$ ipython --no-banner

In [1]: import numpy as np

In [2]: np.set_printoptions(suppress=True, linewidth=200)

In [3]: W0 = np.load("layer15.npy")

In [4]: W0
Out[4]: 
array([[-2.4, -2.1,  1.3],
       [ 0.4,  0.7,  1.1],
       [ 0.5,  0.4,  0. ],
       [-0.5,  0.3, -0.3],
       [-0.2, -1.7, -0.8],
       [ 0.5, -1.2,  2.5],
       [-0.5, -0.9, -1.2],
       [ 0.4,  1.1, -0.3],
       [-2. ,  0. , -2. ],
       [ 1.8,  0.7,  0.5],
       [ 0.6, -0.7,  0.4],
       [ 0. ,  0. , -0.7]])

In [5]: x0 = np.array([-8, 8, 5])

In [6]: target = W0 @ x0

In [7]: target.round(2)
Out[7]: array([  8.9,   7.9,  -0.8,   4.9, -16. ,  -1.1,  -9.2,   4.1,   6. ,  -6.3,  -8.4,  -3.5])

In [8]: np.round(np.linalg.lstsq(W0, target)[0], 2)
Out[8]: array([-8.,  8.,  5.])

In [9]: rng = np.random.default_rng(18070)

In [10]: target = target + 0.02 * rng.normal(size=12)

In [11]: target.round(2)
Out[11]: array([  8.87,   7.88,  -0.8 ,   4.88, -15.97,  -1.1 ,  -9.22,   4.1 ,   6.03,  -6.31,  -8.38,  -3.49])

In [12]: coef, *_ = np.linalg.lstsq(W0, target)

In [13]: [round(float(np.linalg.norm(np.linalg.solve(W0.T @ W0 + lam * np.eye(3), W0.T @ target))), 2) for lam in (0, 1, 10, 100)]
Out[13]: [12.36, 10.09, 3.81, 0.53]

In [14]: coef.round(2)
Out[14]: array([-7.99,  7.99,  4.99])

In [15]: np.round(W0.T @ (target - W0 @ coef), 2) + 0
Out[15]: array([0., 0., 0.])

In [16]: cov = np.cov(W0, rowvar=False)

In [17]: np.round(np.polyfit(W0[:, 2], W0[:, 0], 1), 2)
Out[17]: array([ 0.28, -0.13])

In [18]: np.round(np.corrcoef(W0.T), 2)
Out[18]: 
array([[ 1. ,  0.5,  0.3],
       [ 0.5,  1. , -0.2],
       [ 0.3, -0.2,  1. ]])

In [19]: np.median(W0, axis=0)
Out[19]: array([ 0.2 ,  0.  , -0.15])

In [20]: data = np.load("a.npy")

In [21]: data
Out[21]: 
array([[ -0.8,   0.6,  -1. ,   0.2,   1.7],
       [ -0.1,   0.8,  -1.5,   0.2,   1.2],
       [  0.3,   0.1,  -0.9,   0.4,   0.3],
       [  4. ,   2. ,  -6. ,  14. , -18. ],
       [  1. ,   2.4,   0.4,   1. ,   0.8],
       [  1.2,   0.7,   1.7,   0.1,   0.3],
       [  2.2,   0. ,  -0.6,  -2.9,  -1.9],
       [ -0.3,   0.2,  -1. ,   0.9,  -1.2],
       [  0.3,   1.8,  -1.6,  -1.3,   0.9],
       [  1.2,   1. ,   0.3,   0.4,   0.7],
       [ -1.8,   0.7,  -0.3,   0.8,   1.4],
       [  0.5,   0.8,  -0.4,   0. ,  -0.1],
       [  0.6,  -0.9,  -1.8,  -2. ,  -1.7],
       [  0.4,   0.5,   0.7,  -0.4,  -1.2],
       [ -0.3,   1.2,  -0.7,   2.4,   0.9],
       [ -1.3,  -0.1,   0.3,  -0.2,  -0.1],
       [  0.6,   0.6,  -0.4,   1.6,  -0.1],
       [  1.5,   1.9,  -1. ,   1.7,   0.3],
       [  2.2,   2.1,   0.3,   0.4,   1.4],
       [ -0.8,   0.8,   1.8,   0.8,   0.8],
       [ -0.4,  -0.6,   2. ,  -0.1,  -0.4],
       [  0.2,   1.1,   1.8,  -1.5,  -1.4]])

In [22]: Xs = data - data.mean(axis=0)

In [23]: U, s, vt = np.linalg.svd(Xs, full_matrices=False)

In [24]: np.round(s ** 2 / (s ** 2).sum(), 2)
Out[24]: array([0.84, 0.07, 0.04, 0.04, 0.01])

In [25]: s.round(2)
Out[25]: array([23.59,  7.01,  5.23,  4.96,  2.21])

In [26]: np.abs(vt[0]).argmax()
Out[26]: np.int64(4)

In [27]: np.linalg.matrix_rank(Xs)
Out[27]: np.int64(5)

In [28]: np.round((s ** 2).sum() ** 2 / (s ** 4).sum(), 2)
Out[28]: np.float64(1.4)

In [29]: Q, R = np.linalg.qr(data)

In [30]: np.round(Q.T @ Q, 2) + 0
Out[30]: 
array([[1., 0., 0., 0., 0.],
       [0., 1., 0., 0., 0.],
       [0., 0., 1., 0., 0.],
       [0., 0., 0., 1., 0.],
       [0., 0., 0., 0., 1.]])

In [31]: np.allclose(R.T @ R, data.T @ data)
Out[31]: True

In [32]: round(abs(R[0, 0]), 2), np.round(np.linalg.norm(data[:, 0]), 2)
Out[32]: (np.float64(6.3), np.float64(6.3))

In [33]: feats = np.array([[0, 1, 0], [1, 0, 1], [0, 1, 0]])

In [34]: x0 = np.array([-2, 2, -3])

In [35]: h = np.maximum(feats @ x0, 0)

In [36]: feats * (h > 1e-9)[:, None]
Out[36]: 
array([[0, 1, 0],
       [0, 0, 0],
       [0, 1, 0]])

In [37]: np.flatnonzero(h > 1e-9)
Out[37]: array([0, 2])

In [38]: np.round(np.tanh(feats @ x0), 2)
Out[38]: array([ 0.96, -1.  ,  0.96])

In [39]: np.maximum(feats @ (3 * x0), 0)
Out[39]: array([6, 0, 6])

In [40]: np.maximum(feats @ x0, 0) - np.maximum(-feats @ x0, 0)
Out[40]: array([ 2, -5,  2])

In [41]: K = np.array([[1.9, 0.0, -1.7],
    ...:     [0.1, 1.0, 1.5],
    ...:     [2.5, 0.5, 0.1],
    ...:     [-0.6, 0.4, 0.7],
    ...:     [0.1, -1.1, -0.1],
    ...:     [1.1, 0.2, -0.3],
    ...:     [0.0, -0.6, 0.6],
    ...:     [-0.1, -0.8, 1.1],
    ...:     [-0.1, -0.5, 0.0],
    ...:     [-1.0, -0.9, -1.2],
    ...:     [-0.2, -2.2, -0.4],
    ...:     [-0.7, 2.6, 1.7],
    ...:     [1.1, 0.6, 0.3],
    ...:     [-0.5, 0.2, -0.6],
    ...:     [1.0, -0.4, 1.0]])

In [42]: K[2] *= 10

In [43]: K
Out[43]: 
array([[ 1.9,  0. , -1.7],
       [ 0.1,  1. ,  1.5],
       [25. ,  5. ,  1. ],
       [-0.6,  0.4,  0.7],
       [ 0.1, -1.1, -0.1],
       [ 1.1,  0.2, -0.3],
       [ 0. , -0.6,  0.6],
       [-0.1, -0.8,  1.1],
       [-0.1, -0.5,  0. ],
       [-1. , -0.9, -1.2],
       [-0.2, -2.2, -0.4],
       [-0.7,  2.6,  1.7],
       [ 1.1,  0.6,  0.3],
       [-0.5,  0.2, -0.6],
       [ 1. , -0.4,  1. ]])

In [44]: # row 2 dominates

In [45]: P = K @ np.linalg.solve(K.T @ K, K.T)

In [46]: np.linalg.matrix_rank(np.eye(15) - P)
Out[46]: np.int64(12)

In [47]: np.allclose(P @ P, P)
Out[47]: True

In [48]: np.round(np.linalg.eigvalsh(P), 2) + 0
Out[48]: array([0., 0., 0., 0., 0., 0., 0., 0., 0., 0., 0., 0., 1., 1., 1.])
